$ ipython --no-banner

In [1]: import numpy as np

In [2]: import numpy.linalg as la

In [3]: np.set_printoptions(precision=3, suppress=True, linewidth=100, legacy="1.25")

In [4]: data = np.array([[-5, 5, 1, 7],
   ...:     [2, -7, -5, -8],
   ...:     [-3, 1, -5, -1],
   ...:     [-2, -3, -1, 9],
   ...:     [1, -3, 0, 7],
   ...:     [4, -4, 5, 3]])

In [5]: data[-1] = data[0] + 2 * data[1]

In [6]: print(data)
[[-5  5  1  7]
 [ 2 -7 -5 -8]
 [-3  1 -5 -1]
 [-2 -3 -1  9]
 [ 1 -3  0  7]
 [-1 -9 -9 -9]]

In [7]: M2 = data / np.sqrt((data ** 2).mean(axis=1, keepdims=True))

In [8]: M2[4]
Out[8]: array([ 0.26 , -0.781,  0.   ,  1.823])

In [9]: la.matrix_rank(data - data.mean(axis=1, keepdims=True))
Out[9]: 3

In [10]: vec = np.array([3, 1, 0, 3])

In [11]: y = data @ vec

In [12]: np.round(la.lstsq(data, y)[0], 3) + 0
Out[12]: array([3., 1., 0., 3.])

In [13]: rng = np.random.default_rng(2762)

In [14]: y = y + 0.05 * rng.normal(size=6)

In [15]: y
Out[15]: array([ 11.062, -24.911, -10.997,  18.009,  20.991, -38.971])

In [16]: b, *_ = la.lstsq(data, y)

In [17]: print(b.round())
[3. 1. 0. 3.]

In [18]: print([round(float(la.norm(la.solve(data.T @ data + lam * np.eye(4), data.T @ y))), 2) for lam in (0, 1, 10, 100)])
[4.34, 3.84, 3.06, 2.18]

In [19]: b
Out[19]: array([2.983, 0.991, 0.008, 2.996])

In [20]: np.round(la.norm(y - data @ b), 3)
Out[20]: 0.087

In [21]: E = np.load("block13.npy")

In [22]: E
Out[22]: 
array([[-1,  0,  0,  0,  0,  0,  0],
       [ 0, -1,  0,  0,  0,  0,  0],
       [ 0,  0,  2,  0,  0,  0,  0],
       [ 0,  0,  0, -1,  0,  0,  0],
       [ 0,  0,  0,  0, -2,  0,  0],
       [ 0,  0,  0,  0,  0, -1,  0],
       [ 0,  0,  0,  0,  0,  0,  2]])

In [23]: r0 = np.array([-5, 3])

In [24]: print(np.array([np.convolve(row, r0, "same") for row in E]))
[[  5  -3   0   0   0   0   0]
 [  0   5  -3   0   0   0   0]
 [  0   0 -10   6   0   0   0]
 [  0   0   0   5  -3   0   0]
 [  0   0   0   0  10  -6   0]
 [  0   0   0   0   0   5  -3]
 [  0   0   0   0   0   0 -10]]

In [25]: print(np.correlate(E[5], E[4], "full"))
[0 0 0 0 0 0 0 2 0 0 0 0 0]

In [26]: np.polyval(r0, E[5])
Out[26]: array([3, 3, 3, 3, 3, 8, 3])

In [27]: M2 = np.array([[-3, -3], [-3, 0], [-2, -1], [3, -3], [3, -1], [0, 1], [-2, 3]])

In [28]: np.einsum("ij->j", E)
Out[28]: array([-1, -1,  2, -1, -2, -1,  2])

In [29]: la.matrix_rank(np.vstack([E, M2.T]))
Out[29]: 7

In [30]: np.vstack([E, M2.T]).shape
Out[30]: (9, 7)

In [31]: (E != 0).astype(int)
Out[31]: 
array([[1, 0, 0, 0, 0, 0, 0],
       [0, 1, 0, 0, 0, 0, 0],
       [0, 0, 1, 0, 0, 0, 0],
       [0, 0, 0, 1, 0, 0, 0],
       [0, 0, 0, 0, 1, 0, 0],
       [0, 0, 0, 0, 0, 1, 0],
       [0, 0, 0, 0, 0, 0, 1]])

In [32]: (la.matrix_power((E != 0) + (E.T != 0) + np.eye(7), 7) > 0).astype(int)
Out[32]: 
array([[1, 0, 0, 0, 0, 0, 0],
       [0, 1, 0, 0, 0, 0, 0],
       [0, 0, 1, 0, 0, 0, 0],
       [0, 0, 0, 1, 0, 0, 0],
       [0, 0, 0, 0, 1, 0, 0],
       [0, 0, 0, 0, 0, 1, 0],
       [0, 0, 0, 0, 0, 0, 1]])

In [33]: np.flatnonzero(la.matrix_power((E != 0) + (E.T != 0) + np.eye(7), 7)[3])
Out[33]: array([3])

In [34]: evals, evecs = la.eigh(E)

In [35]: vec = np.array([2, 3, 2, 3, 2, -3, 2])

In [36]: evecs * np.abs(evals) @ evecs.T
Out[36]: 
array([[1., 0., 0., 0., 0., 0., 0.],
       [0., 1., 0., 0., 0., 0., 0.],
       [0., 0., 2., 0., 0., 0., 0.],
       [0., 0., 0., 1., 0., 0., 0.],
       [0., 0., 0., 0., 2., 0., 0.],
       [0., 0., 0., 0., 0., 1., 0.],
       [0., 0., 0., 0., 0., 0., 2.]])

In [37]: print(vec @ E @ vec)
-23

In [38]: round(vec @ E @ vec / (vec @ vec), 3), evals[0], evals[-1]
Out[38]: (-0.535, -2.0, 2.0)

In [39]: np.abs(E).sum(axis=1).max(), np.abs(evals).max()
Out[39]: (2, 2.0)

In [40]: print(round(la.eigvalsh(E).min(), 3))
-2.0
